>>> import numpy as np
>>> np.set_printoptions(precision=3, suppress=True, linewidth=160)
>>> def rnd(a):
...     return np.round(a, 3) + 0
... 
>>> feats = np.load("arr.npy")
>>> feats
array([[0, 1, 0, 0, 1],
       [1, 0, 0, 0, 1],
       [0, 0, 0, 0, 0],
       [0, 0, 0, 0, 0],
       [1, 1, 0, 0, 0]])
>>> def softmax(z):
...     e = np.exp(z - z.max(axis=-1, keepdims=True))
...     return e / e.sum(axis=-1, keepdims=True)
... 
>>> rnd(softmax(feats[4] + 3))
array([0.322, 0.322, 0.119, 0.119, 0.119])
>>> att = feats @ feats.T / np.sqrt(5)
>>> rnd(softmax(att))
array([[0.323, 0.206, 0.132, 0.132, 0.206],
       [0.206, 0.323, 0.132, 0.132, 0.206],
       [0.2  , 0.2  , 0.2  , 0.2  , 0.2  ],
       [0.2  , 0.2  , 0.2  , 0.2  , 0.2  ],
       [0.206, 0.206, 0.132, 0.132, 0.323]])
>>> rnd(softmax(att + np.triu(np.full(att.shape, -np.inf), 1)))
array([[1.   , 0.   , 0.   , 0.   , 0.   ],
       [0.39 , 0.61 , 0.   , 0.   , 0.   ],
       [0.333, 0.333, 0.333, 0.   , 0.   ],
       [0.25 , 0.25 , 0.25 , 0.25 , 0.   ],
       [0.206, 0.206, 0.132, 0.132, 0.323]])
>>> evals, V = np.linalg.eigh(feats)
>>> x = np.array([2, 1, 1, 2, 2])
>>> rnd(np.linalg.eigvalsh(feats[1:, 1:]))
array([-1.,  0.,  0.,  1.])
>>> np.abs(feats).sum(axis=1).max(), rnd(np.abs(evals).max())
(np.int64(2), np.float64(2.0))
>>> rnd(V * np.abs(evals) @ V.T)
array([[1.333, 0.333, 0.   , 0.   , 0.333],
       [0.333, 1.333, 0.   , 0.   , 0.333],
       [0.   , 0.   , 0.   , 0.   , 0.   ],
       [0.   , 0.   , 0.   , 0.   , 0.   ],
       [0.333, 0.333, 0.   , 0.   , 1.333]])
>>> x @ feats @ x
np.int64(16)
>>> rnd(V * np.maximum(evals, 0) @ V.T)
array([[0.667, 0.667, 0.   , 0.   , 0.667],
       [0.667, 0.667, 0.   , 0.   , 0.667],
       [0.   , 0.   , 0.   , 0.   , 0.   ],
       [0.   , 0.   , 0.   , 0.   , 0.   ],
       [0.667, 0.667, 0.   , 0.   , 0.667]])
>>> rng = np.random.default_rng(95)
>>> lab = rng.permutation(5)
>>> lab
array([2, 3, 1, 0, 4])
>>> B = feats[lab][:, lab]
>>> rnd(np.sort(np.abs(np.linalg.eigvals(B))))
array([0., 0., 1., 1., 2.])
>>> np.diag(B)
array([0, 0, 0, 0, 0])
>>> rnd(np.linalg.det(B)), rnd(np.linalg.det(feats[lab]))
(np.float64(0.0), np.float64(0.0))
>>> W1 = np.array([[1, 3, 2, 2], [0, 3, 3, 0], [1, 1, 1, 2], [0, 2, 3, 0], [2, 3, 2, 3]])
>>> b = np.array([5, 5, 0, 3])
>>> H = np.maximum(feats @ W1 + b, 0)
>>> (H > 0).astype(int)
array([[1, 1, 1, 1],
       [1, 1, 1, 1],
       [1, 1, 0, 1],
       [1, 1, 0, 1],
       [1, 1, 1, 1]])
>>> (H > 0).mean(axis=0)
array([1. , 1. , 0.6, 1. ])
>>> H
array([[ 7, 11,  5,  6],
       [ 8, 11,  4,  8],
       [ 5,  5,  0,  3],
       [ 5,  5,  0,  3],
       [ 6, 11,  5,  5]])
>>> basis = np.array([[-6, 0], [8, -7], [2, -6], [-8, 3]])
>>> W1 @ basis
array([[  6, -27],
       [ 30, -39],
       [-12,  -7],
       [ 22, -32],
       [ -8, -24]])
>>> (H @ basis).round(6).argmax(axis=1)
array([0, 0, 0, 0, 0])
>>> H @ basis
array([[  8, -89],
       [-16, -77],
       [-14, -26],
       [-14, -26],
       [ 22, -92]])
>>> J = np.load("dump.npy")
>>> J
array([[0, 0, 0, 0, 0, 0, 1, 0],
       [0, 0, 0, 1, 0, 0, 0, 1],
       [0, 0, 0, 0, 0, 0, 0, 1],
       [0, 1, 0, 0, 0, 0, 0, 1],
       [0, 0, 0, 0, 0, 1, 1, 0],
       [0, 0, 0, 0, 1, 0, 1, 0],
       [1, 0, 0, 0, 1, 1, 0, 0],
       [0, 1, 1, 1, 0, 0, 0, 0]])
>>> # symmetric, so the eigenvalues are real
>>> rnd(np.sort(np.linalg.eigvals(J).real))
array([-1.481, -1.481, -1.   , -1.   ,  0.311,  0.311,  2.17 ,  2.17 ])
>>> np.flatnonzero(np.linalg.matrix_power((J != 0) + (J.T != 0) + np.eye(8), 8)[3])
array([1, 2, 3, 7])
>>> J @ J
array([[1, 0, 0, 0, 1, 1, 0, 0],
       [0, 2, 1, 1, 0, 0, 0, 1],
       [0, 1, 1, 1, 0, 0, 0, 0],
       [0, 1, 1, 2, 0, 0, 0, 1],
       [1, 0, 0, 0, 2, 1, 1, 0],
       [1, 0, 0, 0, 1, 2, 1, 0],
       [0, 0, 0, 0, 1, 1, 3, 0],
       [0, 1, 0, 1, 0, 0, 0, 3]])
>>> [round(float(np.linalg.det(J[:i, :i])), 2) + 0 for i in range(1, 9)]
[0.0, 0.0, 0.0, 0.0, 0.0, 0.0, 0.0, 1.0]
>>> rnd(np.linalg.eigvalsh(J).min())
np.float64(-1.481)
>>> J.sum(axis=0)
array([1, 2, 1, 2, 2, 2, 3, 3])
>>> L = np.diag(J.sum(axis=1)) - J
>>> rnd(np.linalg.eigvalsh(L))
array([0., 0., 1., 1., 3., 3., 4., 4.])
>>> L
array([[ 1,  0,  0,  0,  0,  0, -1,  0],
       [ 0,  2,  0, -1,  0,  0,  0, -1],
       [ 0,  0,  1,  0,  0,  0,  0, -1],
       [ 0, -1,  0,  2,  0,  0,  0, -1],
       [ 0,  0,  0,  0,  2, -1, -1,  0],
       [ 0,  0,  0,  0, -1,  2, -1,  0],
       [-1,  0,  0,  0, -1, -1,  3,  0],
       [ 0, -1, -1, -1,  0,  0,  0,  3]])
>>> (np.linalg.eigvalsh(L) < 1e-8).sum()
np.int64(2)
>>> round(np.linalg.det(L[1:, 1:]))
0
>>> B = J + rng.integers(-2, 3, (8, 6)) @ rng.integers(-2, 3, (6, 8))
>>> B
array([[ 0,  2, -6,  5, -3, -2,  7, -1],
       [ 3,  1, -4,  4, -1, -1,  2,  7],
       [ 3,  2, -6,  0, -3,  0,  2, -3],
       [-7, -6,  8, -1,  6, -1, -1,  8],
       [-4,  0,  0, -4,  1, -6,  2, -5],
       [-6,  2,  2,  5,  0, -3,  8, -4],
       [ 2,  1, -8,  9, -2,  1, -3,  3],
       [ 4,  1,  3, -8,  1,  1,  1, -2]])
>>> np.linalg.matrix_rank(B - J, tol=1e-8)
np.int64(6)
>>> rnd(np.linalg.svd(B - J, compute_uv=False))
array([21.675, 15.916, 14.942,  7.322,  6.808,  2.767,  0.   ,  0.   ])
>>> mat = np.eye(6, dtype=int)[rng.permutation(6)]
>>> mat
array([[0, 0, 0, 1, 0, 0],
       [0, 0, 0, 0, 1, 0],
       [0, 1, 0, 0, 0, 0],
       [0, 0, 0, 0, 0, 1],
       [1, 0, 0, 0, 0, 0],
       [0, 0, 1, 0, 0, 0]])
>>> B = np.linalg.inv(mat)
>>> rnd(np.linalg.inv(B))
array([[0., 0., 0., 1., 0., 0.],
       [0., 0., 0., 0., 1., 0.],
       [0., 1., 0., 0., 0., 0.],
       [0., 0., 0., 0., 0., 1.],
       [1., 0., 0., 0., 0., 0.],
       [0., 0., 1., 0., 0., 0.]])
>>> rnd(np.linalg.slogdet(mat)[0])
np.float64(-1.0)
>>> np.allclose(B, mat.T)
True
>>> lab = rng.permutation(6)
>>> lab
array([0, 3, 2, 1, 4, 5])
>>> B = mat[lab][:, lab]
>>> B
array([[0, 1, 0, 0, 0, 0],
       [0, 0, 0, 0, 0, 1],
       [0, 0, 0, 1, 0, 0],
       [0, 0, 0, 0, 1, 0],
       [1, 0, 0, 0, 0, 0],
       [0, 0, 1, 0, 0, 0]])
>>> np.allclose(B, mat)
False
>>> np.trace(B)
np.int64(0)
>>> rnd(np.sort(np.abs(np.linalg.eigvals(mat))))
array([1., 1., 1., 1., 1., 1.])
>>> np.linalg.matrix_power(mat, 4)
array([[0, 1, 0, 0, 0, 0],
       [0, 0, 0, 0, 0, 1],
       [0, 0, 0, 1, 0, 0],
       [0, 0, 0, 0, 1, 0],
       [0, 0, 1, 0, 0, 0],
       [1, 0, 0, 0, 0, 0]])
>>> np.allclose(mat, mat.T)
False
>>> rnd(np.linalg.det(mat))
np.float64(-1.0)
>>> mat @ mat
array([[0, 0, 0, 0, 0, 1],
       [1, 0, 0, 0, 0, 0],
       [0, 0, 0, 0, 1, 0],
       [0, 0, 1, 0, 0, 0],
       [0, 0, 0, 1, 0, 0],
       [0, 1, 0, 0, 0, 0]])
>>> B = mat + rng.integers(-2, 3, (6, 1)) @ rng.integers(-2, 3, (1, 6))
>>> B
array([[-1,  1, -2,  0,  1,  2],
       [-1,  1, -2, -1,  2,  2],
       [-2,  3, -4, -2,  2,  4],
       [ 1, -1,  2,  1, -1, -1],
       [ 1,  0,  0,  0,  0,  0],
       [-2,  2, -3, -2,  2,  4]])
>>> np.abs(B - mat).sum(axis=1)
array([ 8,  8, 16,  8,  0, 16])
>>> q, r_ = np.linalg.qr(mat)
>>> np.trace(q @ q.T)
np.float64(6.0)
>>> q.T @ q
array([[1., 0., 0., 0., 0., 0.],
       [0., 1., 0., 0., 0., 0.],
       [0., 0., 1., 0., 0., 0.],
       [0., 0., 0., 1., 0., 0.],
       [0., 0., 0., 0., 1., 0.],
       [0., 0., 0., 0., 0., 1.]])
>>> np.allclose(r_.T @ r_, mat.T @ mat)
True
>>> abs(r_[0, 0]), rnd(np.linalg.norm(mat[:, 0]))
(np.float64(1.0), np.float64(1.0))
>>> W0 = np.loadtxt("m.csv", delimiter=",")
>>> W0
array([[ 1.,  1., -1., -1., -1., -1.,  1.,  1.],
       [ 1.,  1.,  1.,  1., -1., -1., -1., -1.],
       [ 1.,  1., -1., -1.,  1.,  1., -1., -1.],
       [ 1., -1.,  1., -1.,  1., -1.,  1., -1.],
       [ 1., -1., -1.,  1.,  1., -1., -1.,  1.],
       [ 1.,  1.,  1.,  1.,  1.,  1.,  1.,  1.],
       [ 1., -1., -1.,  1., -1.,  1.,  1., -1.]])
>>> rnd(np.linalg.norm(W0))
np.float64(7.483)
>>> rnd(np.linalg.svd(W0, compute_uv=False))
array([2.828, 2.828, 2.828, 2.828, 2.828, 2.828, 2.828])
>>> B = W0 / np.linalg.norm(W0, axis=1, keepdims=True)
>>> gram = B @ B.T
>>> rnd(gram[6])
array([0., 0., 0., 0., 0., 0., 1.])
>>> (np.abs(gram) > 0.9).astype(int)
array([[1, 0, 0, 0, 0, 0, 0],
       [0, 1, 0, 0, 0, 0, 0],
       [0, 0, 1, 0, 0, 0, 0],
       [0, 0, 0, 1, 0, 0, 0],
       [0, 0, 0, 0, 1, 0, 0],
       [0, 0, 0, 0, 0, 1, 0],
       [0, 0, 0, 0, 0, 0, 1]])
>>> np.argwhere(np.triu(np.abs(gram) > 0.95, 1))
array([], shape=(0, 2), dtype=int64)
>>> (gram - 2 * np.eye(7)).round(6).argmax(axis=1)
array([1, 0, 0, 0, 0, 0, 0])
>>> x = np.array([-2, -1, 0, 3, 0, 1, 2, 0])
>>> a = np.maximum(W0 @ x, 0)
>>> np.maximum(W0 @ x, 0) - np.maximum(-W0 @ x, 0)
array([-5., -3., -7., -3., -1.,  3.,  5.])
>>> W0.T @ a
array([ 8., -2., -2.,  8., -2.,  8.,  8., -2.])
>>> W0 * (a > 1e-9)[:, None]
array([[ 0.,  0., -0., -0., -0., -0.,  0.,  0.],
       [ 0.,  0.,  0.,  0., -0., -0., -0., -0.],
       [ 0.,  0., -0., -0.,  0.,  0., -0., -0.],
       [ 0., -0.,  0., -0.,  0., -0.,  0., -0.],
       [ 0., -0., -0.,  0.,  0., -0., -0.,  0.],
       [ 1.,  1.,  1.,  1.,  1.,  1.,  1.,  1.],
       [ 1., -1., -1.,  1., -1.,  1.,  1., -1.]])
>>> rnd(np.tanh(W0 @ x))
array([-1.   , -0.995, -1.   , -0.995, -0.762,  0.995,  1.   ])
>>> np.flatnonzero(a > 1e-9)
array([5, 6])
>>> r0 = np.array([-1, -4, 1])
>>> np.array([np.convolve(row, r0, "same") for row in W0])
array([[-5., -2.,  6.,  4.,  4.,  2., -6., -3.],
       [-5., -4., -4., -2.,  6.,  4.,  4.,  3.],
       [-5., -2.,  6.,  2., -6., -2.,  6.,  3.],
       [-3.,  4., -4.,  4., -4.,  4., -4.,  5.],
       [-3.,  6.,  2., -6., -2.,  6.,  2., -5.],
       [-5., -4., -4., -4., -4., -4., -4., -3.],
       [-3.,  6.,  2., -4.,  4., -6., -2.,  5.]])
>>> np.cross(W0[6, :3], W0[5, :3])
array([ 0., -2.,  2.])
>>> np.correlate(W0[6], W0[5], "full")
array([ 1.,  0., -1.,  0., -1.,  0.,  1.,  0., -1.,  0.,  1.,  0.,  1.,  0., -1.])
>>> data = np.loadtxt("sample19.csv", delimiter=",")
>>> data
array([[ 0.,  2.,  0.,  0.,  0.,  0.,  0.,  0.,  0.,  0.],
       [ 2., -2.,  2.,  0.,  0.,  0.,  0.,  0.,  0.,  0.],
       [ 0.,  2., -1.,  2.,  0.,  0.,  0.,  0.,  0.,  0.],
       [ 0.,  0.,  2.,  1.,  2.,  0.,  0.,  0.,  0.,  0.],
       [ 0.,  0.,  0.,  2.,  2.,  2.,  0.,  0.,  0.,  0.],
       [ 0.,  0.,  0.,  0.,  2.,  1.,  2.,  0.,  0.,  0.],
       [ 0.,  0.,  0.,  0.,  0.,  2., -2.,  2.,  0.,  0.],
       [ 0.,  0.,  0.,  0.,  0.,  0.,  2.,  0.,  2.,  0.],
       [ 0.,  0.,  0.,  0.,  0.,  0.,  0.,  2., -2.,  2.],
       [ 0.,  0.,  0.,  0.,  0.,  0.,  0.,  0.,  2., -1.]])
>>> # equal to its transpose
>>> q, V = np.linalg.qr(data[:, :3])[0], np.linalg.qr(data[:, 3:])[0]
>>> sig = np.linalg.svd(q.T @ V, compute_uv=False)
>>> (sig > 0.9).sum()
np.int64(1)
>>> left, sig, Vt = np.linalg.svd(data, full_matrices=False)
>>> rnd(np.sqrt((sig ** 2).sum())), rnd(np.linalg.norm(data))
(np.float64(9.592), np.float64(9.592))
>>> rnd(Vt @ Vt.T)
array([[1., 0., 0., 0., 0., 0., 0., 0., 0., 0.],
       [0., 1., 0., 0., 0., 0., 0., 0., 0., 0.],
       [0., 0., 1., 0., 0., 0., 0., 0., 0., 0.],
       [0., 0., 0., 1., 0., 0., 0., 0., 0., 0.],
       [0., 0., 0., 0., 1., 0., 0., 0., 0., 0.],
       [0., 0., 0., 0., 0., 1., 0., 0., 0., 0.],
       [0., 0., 0., 0., 0., 0., 1., 0., 0., 0.],
       [0., 0., 0., 0., 0., 0., 0., 1., 0., 0.],
       [0., 0., 0., 0., 0., 0., 0., 0., 1., 0.],
       [0., 0., 0., 0., 0., 0., 0., 0., 0., 1.]])
>>> rnd(sig)
array([4.706, 4.674, 4.438, 3.382, 2.709, 2.044, 1.848, 1.271, 0.55 , 0.163])
>>> rnd(left.T @ left)
array([[1., 0., 0., 0., 0., 0., 0., 0., 0., 0.],
       [0., 1., 0., 0., 0., 0., 0., 0., 0., 0.],
       [0., 0., 1., 0., 0., 0., 0., 0., 0., 0.],
       [0., 0., 0., 1., 0., 0., 0., 0., 0., 0.],
       [0., 0., 0., 0., 1., 0., 0., 0., 0., 0.],
       [0., 0., 0., 0., 0., 1., 0., 0., 0., 0.],
       [0., 0., 0., 0., 0., 0., 1., 0., 0., 0.],
       [0., 0., 0., 0., 0., 0., 0., 1., 0., 0.],
       [0., 0., 0., 0., 0., 0., 0., 0., 1., 0.],
       [0., 0., 0., 0., 0., 0., 0., 0., 0., 1.]])
>>> (sig > 1e-8).sum()
np.int64(10)
>>> rnd(left.T @ data @ Vt.T)
array([[4.706, 0.   , 0.   , 0.   , 0.   , 0.   , 0.   , 0.   , 0.   , 0.   ],
       [0.   , 4.674, 0.   , 0.   , 0.   , 0.   , 0.   , 0.   , 0.   , 0.   ],
       [0.   , 0.   , 4.438, 0.   , 0.   , 0.   , 0.   , 0.   , 0.   , 0.   ],
       [0.   , 0.   , 0.   , 3.382, 0.   , 0.   , 0.   , 0.   , 0.   , 0.   ],
       [0.   , 0.   , 0.   , 0.   , 2.709, 0.   , 0.   , 0.   , 0.   , 0.   ],
       [0.   , 0.   , 0.   , 0.   , 0.   , 2.044, 0.   , 0.   , 0.   , 0.   ],
       [0.   , 0.   , 0.   , 0.   , 0.   , 0.   , 1.848, 0.   , 0.   , 0.   ],
       [0.   , 0.   , 0.   , 0.   , 0.   , 0.   , 0.   , 1.271, 0.   , 0.   ],
       [0.   , 0.   , 0.   , 0.   , 0.   , 0.   , 0.   , 0.   , 0.55 , 0.   ],
       [0.   , 0.   , 0.   , 0.   , 0.   , 0.   , 0.   , 0.   , 0.   , 0.163]])
>>> np.allclose(left * sig @ Vt, data)
True
